$ python3 -q
>>> import numpy as np
>>> np.set_printoptions(suppress=True, linewidth=100)
>>> rng = np.random.default_rng(11652)
>>> m1 = (rng.random((2, 2)) < 0.3) + np.eye(2)
>>> m1 /= m1.sum(axis=1, keepdims=True)
>>> print(m1)
[[1. 0.]
 [0. 1.]]
>>> # 2 groups of indices that never mix
>>> ev, evecs = np.linalg.eig(m1)
>>> print(np.round(np.sort(np.linalg.eigvals(m1 @ m1)), 2))
[1. 1.]
>>> print(np.prod(ev))
1.0
>>> print(np.round(np.sort(np.linalg.eigvals(m1.T)), 2))
[1. 1.]
>>> print(ev)
[1. 1.]
>>> print(m1 @ evecs[:, 0] - ev[0] * evecs[:, 0])
[0. 0.]
>>> Q, r_ = np.linalg.qr(m1)
>>> print(Q.shape, r_.shape)
(2, 2) (2, 2)
>>> print(np.allclose(r_.T @ r_, m1.T @ m1))
True
>>> print(np.trace(Q @ Q.T))
2.0
>>> print((m1 + m1.T) / 2)
[[1. 0.]
 [0. 1.]]
>>> print(np.round(np.linalg.det(m1), 2))
1.0
>>> print((m1 - m1.T) / 2)
[[0. 0.]
 [0. 0.]]
>>> print(np.trace(m1))
2.0
>>> print(np.allclose(m1 @ m1.T, m1.T @ m1))
True
>>> print(m1.sum(axis=1))
[1. 1.]
>>> p = np.eye(2)[0]
>>> for _ in range(4):
...     p = p @ m1
...     print(p.round(2))
... 
[1. 0.]
[1. 0.]
[1. 0.]
[1. 0.]
>>> W0 = np.loadtxt("run8.csv", delimiter=",")
>>> print(W0)
[[-2. -3. -3.  0.]
 [-3. -2. -3.  0.]
 [-3. -3. -2.  0.]
 [ 0.  0.  0. -2.]]
>>> labels = rng.permutation(4)
>>> B = W0[:, labels] * rng.choice([-1, 1], 4)
>>> print(B)
[[-3.  2. -3.  0.]
 [-3.  3. -2.  0.]
 [-2.  3. -3.  0.]
 [ 0. -0.  0. -2.]]
>>> Uu, _, Vt = np.linalg.svd(W0.T @ B)
>>> print(labels)
[2 0 1 3]
>>> print(np.round(Uu @ Vt, 2) + 0)
[[ 0. -1.  0.  0.]
 [ 0.  0.  1.  0.]
 [ 1.  0.  0.  0.]
 [ 0.  0.  0.  1.]]
>>> ev, evecs = np.linalg.eig(W0)
>>> print(np.round(np.sort(np.linalg.eigvals(np.linalg.inv(W0))), 2))
[-0.5  -0.12  1.    1.  ]
>>> print(ev.round(2))
[ 1. -8.  1. -2.]
>>> E = np.load("mat.npy")
>>> print(E)
[[ 0  0 -2 -2  0]
 [ 0  0  0  0  0]
 [-2  0  1  1  0]
 [ 1  0  1  1  0]
 [ 0 -2  0  0  2]]
>>> # 2 blocks once reordered
>>> print((E != 0).astype(int))
[[0 0 1 1 0]
 [0 0 0 0 0]
 [1 0 1 1 0]
 [1 0 1 1 0]
 [0 1 0 0 1]]
>>> print(np.round(np.linalg.det(E), 2))
0.0
>>> print(E @ E)
[[ 2  0 -4 -4  0]
 [ 0  0  0  0  0]
 [-1  0  6  6  0]
 [-1  0  0  0  0]
 [ 0 -4  0  0  4]]
>>> arr = np.load("layer12.npy")
>>> print(arr)
[[ 7.89 -1.2   6.03  0.25]
 [ 9.09 -1.24 -3.81  1.11]
 [ 2.32  1.97  5.1   8.05]
 [ 3.72 -3.26  8.11 -3.13]
 [-6.51 -0.07  1.72  7.4 ]
 [-7.1  -4.82 -4.62  2.23]
 [ 1.6  -1.77  6.15  7.52]
 [ 6.96  6.27 -3.25 -1.3 ]
 [-6.82 -1.66 -7.12  0.06]
 [ 1.1   7.04  1.28 -6.9 ]
 [-0.17 -1.43  9.58  2.5 ]
 [-6.99  5.14  3.69  3.34]
 [-1.46  6.94  0.23  7.05]
 [ 6.51 -3.77  5.39 -3.78]
 [-2.78 -5.76 -4.17 -6.46]
 [ 5.23  2.47 -3.95 -7.14]
 [-6.49  3.14 -0.75  6.89]
 [ 4.7  -0.62 -6.34 -6.11]
 [ 9.03 -4.08  0.81  1.06]]
>>> Uu, s, Vt = np.linalg.svd(arr, full_matrices=False)
>>> print(np.round(np.abs(Vt[0]), 2))
[0.77 0.13 0.09 0.62]
>>> print(s.round(2))
[27.9  24.8  17.19 14.56]
>>> x = np.array([0, 5, 1, 3])
>>> rhs = arr @ x
>>> try:
...     np.linalg.solve(arr, rhs)
... except np.linalg.LinAlgError as e:
...     print(e)
... 
Last 2 dimensions of the array must be square
>>> print(np.round(np.linalg.solve(arr.T @ arr, arr.T @ rhs), 2) + 0)
[0. 5. 1. 3.]
>>> print(np.round(np.linalg.pinv(arr) @ arr, 2) + 0)
[[1. 0. 0. 0.]
 [0. 1. 0. 0.]
 [0. 0. 1. 0.]
 [0. 0. 0. 1.]]
>>> rhs = rhs + 0.3 * rng.normal(size=19)
>>> print(rhs.round(2))
[  0.93  -7.11  39.1  -17.63  23.64 -21.78  19.87  24.2  -15.29  15.94  10.1   39.51  55.92 -25.02
 -52.54 -12.91  35.21 -27.46 -16.27]
>>> beta, *_ = np.linalg.lstsq(arr, rhs)
>>> print(np.round(arr.T @ (rhs - arr @ beta), 2) + 0)
[0. 0. 0. 0.]
>>> print(beta.round())
[-0.  5.  1.  3.]
>>> print(round(float(np.linalg.norm(rhs - arr @ beta)), 2))
0.83
>>> print([round(float(np.linalg.norm(np.linalg.solve(arr.T @ arr + lam * np.eye(4), arr.T @ rhs))), 2) for lam in (0, 1, 10, 100)])
[5.91, 5.9, 5.75, 4.67]
